$ python -q
>>> import numpy as np
>>> from numpy import linalg as LA
>>> np.set_printoptions(suppress=True, linewidth=100)
>>> A = np.load("m.npy")
>>> A
array([[ 0.4, -0.2,  0.9,  0.1,  0.4,  0.2,  0.2],
       [ 1.2,  0.5, -0.7, -0.4,  1.3,  1. , -0.9],
       [-0.6, -0.6,  1.3, -1.8, -1.7, -0.7, -0.5],
       [ 0.7, -1.5,  1.8, -0.5,  0.7,  0.1,  0.3],
       [ 0.4,  0.2,  0.4,  2.1,  0.7, -0.5,  0.8],
       [ 1.7, -0.7,  0.5, -0.7,  0.3, -0.3, -0.3]])
>>> blk = np.stack([A, -2 * A, A[::-1]])
>>> LA.matrix_rank(blk)
array([6, 6, 6])
>>> blk.shape
(3, 6, 7)
>>> rng = np.random.default_rng(885)
>>> A2 = A + rng.integers(-2, 3, (6, 5)) @ rng.integers(-2, 3, (5, 7))
>>> A2.round(1)
array([[-3.6, -3.2,  3.9, -5.9,  4.4, -3.8, -6.8],
       [ 3.2, -3.5, -3.7,  0.6,  3.3, -2. , -0.9],
       [-3.6, -0.6,  6.3,  2.2,  0.3,  4.3,  5.5],
       [-4.3, -3.5,  2.8, -4.5, -1.3, -1.9, -5.7],
       [-5.6, -1.8, -4.6,  3.1, -1.3, -1.5,  2.8],
       [ 3.7,  7.3, -5.5, -4.7,  0.3, -2.3, -0.3]])
>>> np.abs(A2 - A).sum(axis=1)
array([31., 15., 25., 22., 19., 22.])
>>> np.round(A2 - A, 1)
array([[-4., -3.,  3., -6.,  4., -4., -7.],
       [ 2., -4., -3.,  1.,  2., -3.,  0.],
       [-3.,  0.,  5.,  4.,  2.,  5.,  6.],
       [-5., -2.,  1., -4., -2., -2., -6.],
       [-6., -2., -5.,  1., -2., -1.,  2.],
       [ 2.,  8., -6., -4.,  0., -2.,  0.]])
>>> LA.matrix_rank(A2 - A, tol=1e-8)
np.int64(5)
>>> r0, g = A[4], A[3]
>>> np.round(r0 @ r0, 1)
np.float64(6.2)
>>> pr = (r0 @ g) / (r0 @ r0) * r0
>>> round(float((g - pr) @ r0), 1)
0.0
>>> np.round(g - pr, 1)
array([ 0.7, -1.5,  1.8, -0.6,  0.7,  0.1,  0.3])
>>> np.round(LA.norm(r0 + g) ** 2 + LA.norm(r0 - g) ** 2, 1)
np.float64(25.9)
>>> G = A.T @ A
>>> LA.matrix_rank(G)
np.int64(6)
>>> round(np.trace(G), 1), np.round((A ** 2).sum(), 1)
(np.float64(33.7), np.float64(33.7))
>>> np.round(LA.svd(A, compute_uv=False) ** 2, 1) + 0
array([14.4, 10.1,  7.4,  1.4,  0.4,  0. ])
>>> np.allclose(G, G.T)
True
>>> A2 = A / LA.norm(A, axis=1, keepdims=True)
>>> G = A2 @ A2.T
>>> np.argwhere(np.triu(np.abs(G) > 0.95, 1))
array([], shape=(0, 2), dtype=int64)
>>> (np.abs(G) > 0.9).astype(int)
array([[1, 0, 0, 0, 0, 0],
       [0, 1, 0, 0, 0, 0],
       [0, 0, 1, 0, 0, 0],
       [0, 0, 0, 1, 0, 0],
       [0, 0, 0, 0, 1, 0],
       [0, 0, 0, 0, 0, 1]])
>>> E = np.array([[-1, -1, -1, -1, -1, -1, -1],
...     [-1, -2, -2, -2, -2, -2, -2],
...     [-1, -2, -3, -3, -3, -3, -3],
...     [-1, -2, -3, -4, -4, -4, -4],
...     [-1, -2, -3, -4, -5, -5, -5],
...     [-1, -2, -3, -4, -5, -6, -6],
...     [-1, -2, -3, -4, -5, -6, -7]])
>>> G = E.T @ E
>>> (E @ E.T).shape
(7, 7)
>>> np.allclose(G, G.T)
True
>>> G
array([[  7,  13,  18,  22,  25,  27,  28],
       [ 13,  25,  35,  43,  49,  53,  55],
       [ 18,  35,  50,  62,  71,  77,  80],
       [ 22,  43,  62,  78,  90,  98, 102],
       [ 25,  49,  71,  90, 105, 115, 120],
       [ 27,  53,  77,  98, 115, 127, 133],
       [ 28,  55,  80, 102, 120, 133, 140]])
>>> np.diag(G)
array([  7,  25,  50,  78, 105, 127, 140])
>>> K = np.load("block1.npy")
>>> K
array([[ 0, -1, -1,  1, -1],
       [ 1,  0,  2, -1,  0],
       [ 1, -2,  0,  0,  1],
       [-1,  1,  0,  0, -2],
       [ 1,  0, -1,  2,  0]])
>>> np.round(LA.norm(K, "nuc"), 1)
np.float64(10.0)
>>> K[2] @ K[3]
np.int64(-5)
>>> round(float(LA.norm(K) ** 2 / LA.norm(K, 2) ** 2), 1)
2.4
>>> round(LA.norm(K[2] - K[3]), 1)
np.float64(4.7)
>>> LA.norm(K, axis=1).argmax()
np.int64(1)
>>> r = LA.matrix_rank(K)
>>> r
np.int64(4)
>>> ns = LA.svd(K)[2][r:].T
>>> [int(LA.matrix_rank(K[:, :j + 1])) for j in range(5)]
[1, 2, 3, 4, 4]
>>> np.allclose(K @ ns, 0)
True
>>> ns.shape
(5, 1)
>>> x0 = np.array([-1, 0, -1, 2, 2])
>>> x0 @ K @ x0
np.int64(0)
>>> q = LA.solve(np.eye(5) - K, np.eye(5) + K)
>>> np.round(q @ q.T, 1) + 0
array([[1., 0., 0., 0., 0.],
       [0., 1., 0., 0., 0.],
       [0., 0., 1., 0., 0.],
       [0., 0., 0., 1., 0.],
       [0., 0., 0., 0., 1.]])
>>> M = np.array([[0, 2, 2, 0, 3, 1],
...     [0, 0, 2, 3, 2, 1],
...     [0, 0, 0, 3, 3, 2],
...     [0, 0, 0, 0, 3, 0],
...     [0, 0, 0, 0, 0, 0],
...     [0, 0, 0, 0, 0, 0]])
>>> M @ M
array([[ 0,  0,  4, 12, 10,  6],
       [ 0,  0,  0,  6, 15,  4],
       [ 0,  0,  0,  0,  9,  0],
       [ 0,  0,  0,  0,  0,  0],
       [ 0,  0,  0,  0,  0,  0],
       [ 0,  0,  0,  0,  0,  0]])
>>> LA.matrix_rank(M - M[0, 0] * np.eye(6))
np.int64(4)
>>> np.prod(np.diag(M)), round(LA.det(M), 1)
(np.int64(0), np.float64(0.0))
>>> U, s, VT = LA.svd(M)
>>> V = VT[:(s > 1e-8).sum()]
>>> x0 = M[3] + 4 * M[4] + rng.integers(2) * np.eye(6)[0]
>>> x0
array([1., 0., 0., 0., 3., 0.])
>>> np.round(np.diag(V.T @ V), 1)
array([0. , 0.6, 0.9, 0.8, 1. , 0.6])
>>> np.allclose(V.T @ V @ x0, x0)
False
>>> np.round(LA.norm(x0 - V.T @ V @ x0), 1)
np.float64(1.0)
>>> np.abs(np.diag(LA.qr(M)[1])) > 1e-9
array([False, False, False, False, False, False])
>>> np.round(np.trace(LA.pinv(M) @ M), 1)
np.float64(4.0)
>>> np.round(M @ LA.pinv(M) @ M, 1) + 0
array([[0., 2., 2., 0., 3., 1.],
       [0., 0., 2., 3., 2., 1.],
       [0., 0., 0., 3., 3., 2.],
       [0., 0., 0., 0., 3., 0.],
       [0., 0., 0., 0., 0., 0.],
       [0., 0., 0., 0., 0., 0.]])
>>> np.allclose(M[:-1].T @ LA.lstsq(M[:-1].T, M[-1])[0], M[-1])
True
>>> round(float(LA.det(M)), 1)
0.0
>>> M @ M
array([[ 0,  0,  4, 12, 10,  6],
       [ 0,  0,  0,  6, 15,  4],
       [ 0,  0,  0,  0,  9,  0],
       [ 0,  0,  0,  0,  0,  0],
       [ 0,  0,  0,  0,  0,  0],
       [ 0,  0,  0,  0,  0,  0]])
>>> (M - M.T) / 2
array([[ 0. ,  1. ,  1. ,  0. ,  1.5,  0.5],
       [-1. ,  0. ,  1. ,  1.5,  1. ,  0.5],
       [-1. , -1. ,  0. ,  1.5,  1.5,  1. ],
       [ 0. , -1.5, -1.5,  0. ,  1.5,  0. ],
       [-1.5, -1. , -1.5, -1.5,  0. ,  0. ],
       [-0.5, -0.5, -1. ,  0. ,  0. ,  0. ]])
>>> feats = np.loadtxt("layer1.csv", delimiter=",")
>>> feats
array([[-0.2,  0.6, -1.6, -0.3],
       [-1.4, -0.1,  1.2, -0.6],
       [ 0.8, -1.3, -0.6, -1. ],
       [ 0.6, -0.8,  0.2, -1.2],
       [ 1. , -0.1, -1.6, -1.3],
       [-0.7, -1.2,  1.7,  3.8],
       [ 0.2, -1.4, -0.4,  0.6],
       [-0.5, -1.4,  1.7, -0.1],
       [ 0.1, -0.2, -1.6, -1.5],
       [-1. ,  0.9, -0.2,  1.2],
       [-2.3, -0.7, -1.4, -1.9],
       [-0.6, -0.5,  0.1,  1.2],
       [-1.4,  1. ,  0.1,  0.4],
       [-0.7, -2. , -0.4, -0.4],
       [-0.6,  1.2, -0.6,  0.9],
       [-0.6,  1. , -0.6,  0.7],
       [ 1.2, -1.1, -0.2, -0.2],
       [-0.2, -0.6,  0.9,  0.5],
       [-2.7, -1.6,  0.2,  0.5],
       [ 0.2, -0.6,  1.2, -0.5],
       [ 0.5, -0.9,  0.9, -1. ],
       [-0.7, -0.3, -0.2, -1. ],
       [ 0. ,  2.4,  0.6, -0.3],
       [ 0. , -0.5, -0.1,  0. ],
       [-0.7,  1.4, -0.9,  1.4],
       [-0.5, -0.4,  0.5, -0.7],
       [ 0.9, -2.2,  0. , -2.4],
       [-0.1,  1.1,  0.1,  1.1],
       [-0.5, -1.2,  0.3,  0.1],
       [-1.3, -0.2,  0.6, -0.7]])
>>> lab = feats[:, 2] > np.median(feats[:, 2])
>>> r0 = feats[lab].mean(axis=0) - feats[~lab].mean(axis=0)
>>> round(float((((feats - feats.mean(axis=0)) @ r0 > 0) == lab).mean()), 1)
0.9
>>> lab.astype(int)
array([0, 1, 0, 1, 0, 1, 0, 1, 0, 0, 0, 1, 1, 0, 0, 0, 0, 1, 1, 1, 1, 0, 1, 0, 0, 1, 0, 1, 1, 1])
>>> ((feats - feats.mean(axis=0)) @ r0 > 0).astype(int)
array([0, 1, 0, 0, 0, 1, 0, 1, 0, 1, 0, 1, 1, 0, 0, 0, 0, 1, 1, 1, 1, 0, 1, 0, 0, 1, 0, 1, 1, 1])
>>> r0.round(1) + 0
array([-0.4,  0. ,  1.4,  0.5])
>>> X = np.array([[-2, -2, 1, 2, 0],
...     [-1, 3, 1, 1, 3],
...     [3, -2, -1, 1, 3],
...     [-3, 3, 1, 2, 2],
...     [1, 2, 1, 3, 1]])
>>> A2 = LA.inv(X)
>>> np.round(LA.det(X) * A2, 1)
array([[  -8.,   32.,   -2.,  -64.,   38.],
       [ -48.,  -16.,  -12.,   32.,   20.],
       [ 104.,  208.,  -78., -208.,   26.],
       [  -4.,  -88.,   25.,   72.,   45.],
       [  12.,   56.,   29.,   -8.,  -31.]])
>>> round(float(LA.slogdet(X)[0]), 1)
1.0
>>> np.round(LA.inv(A2), 1) + 0
array([[-2., -2.,  1.,  2.,  0.],
       [-1.,  3.,  1.,  1.,  3.],
       [ 3., -2., -1.,  1.,  3.],
       [-3.,  3.,  1.,  2.,  2.],
       [ 1.,  2.,  1.,  3.,  1.]])
>>> A2 = np.array([[2, 3, 2, 3], [0, 0, 0, 1], [1, 1, 1, 3], [1, 3, 3, 3]])
>>> data = A2 - A2.T
>>> data
array([[ 0,  3,  1,  2],
       [-3,  0, -1, -2],
       [-1,  1,  0,  0],
       [-2,  2,  0,  0]])
>>> U, s, VT = LA.svd(data)
>>> s.round(1) + 0
array([4.4, 4.4, 0. , 0. ])
>>> np.argmax(s[:-1] / (s[1:] + 1e-6)) + 1
np.int64(2)
>>> A2 = U[:, :2] @ np.diag(s[:2]) @ VT[:2]
>>> LA.matrix_rank(A2)
np.int64(2)
>>> round(float(np.abs(data - A2).max()), 1)
0.0
>>> r = LA.matrix_rank(data)
>>> r
np.int64(2)
>>> ns = LA.svd(data)[2][r:].T
>>> np.round(data @ ns, 1) + 0
array([[0., 0.],
       [0., 0.],
       [0., 0.],
       [0., 0.]])
>>> ns.shape
(4, 2)
>>> x0 = np.array([7, -4, -4, 5])
>>> np.round(LA.eigvals(data).real, 1) + 0
array([0., 0., 0., 0.])
>>> q = LA.solve(np.eye(4) - data, np.eye(4) + data)
>>> np.round(q @ q.T, 1) + 0
array([[1., 0., 0., 0.],
       [0., 1., 0., 0.],
       [0., 0., 1., 0.],
       [0., 0., 0., 1.]])
>>> m1 = np.load("mat.npy")
>>> m1
array([[-12. ,  -1.1,  -0.6,   0.6],
       [-38. ,  -0.3,   0.2,   0.6],
       [-26. ,   0.7,  -1.1,  -0.3],
       [ -6. ,   0.2,   0.5,   1.5],
       [  4. ,   2.3,  -0.1,   0.7],
       [-12. ,  -0.4,  -2.1,   0.2]])
>>> r0, g = m1[4], m1[1]
>>> round(float(r0 @ r0), 1)
21.8
>>> pr = (r0 @ g) / (r0 @ r0) * r0
>>> pr.round(1)
array([-28. , -16.1,   0.7,  -4.9])
>>> round(LA.norm(r0 + g) ** 2 + LA.norm(r0 - g) ** 2, 1)
np.float64(2932.6)
>>> round(float((g - pr) @ r0), 1)
-0.0
>>> P = m1 @ LA.solve(m1.T @ m1, m1.T)
>>> np.round(np.diag(P), 1)
array([0.4, 0.8, 0.6, 0.7, 0.8, 0.8])
>>> LA.matrix_rank(np.eye(6) - P)
np.int64(2)
>>> P.round(1) + 0
array([[ 0.4,  0.1, -0.1,  0.2, -0.2,  0.3],
       [ 0.1,  0.8,  0.3,  0.2, -0.1, -0.2],
       [-0.1,  0.3,  0.6, -0.3,  0.2,  0.2],
       [ 0.2,  0.2, -0.3,  0.7,  0.2,  0. ],
       [-0.2, -0.1,  0.2,  0.2,  0.8,  0. ],
       [ 0.3, -0.2,  0.2,  0. ,  0. ,  0.8]])
>>> np.allclose(P @ P, P)
True
>>> np.round(P @ m1[:, 1], 1)
array([-1.1, -0.3,  0.7,  0.2,  2.3, -0.4])
>>> np.round((np.eye(6) - P) @ m1, 1) + 0
array([[0., 0., 0., 0.],
       [0., 0., 0., 0.],
       [0., 0., 0., 0.],
       [0., 0., 0., 0.],
       [0., 0., 0., 0.],
       [0., 0., 0., 0.]])
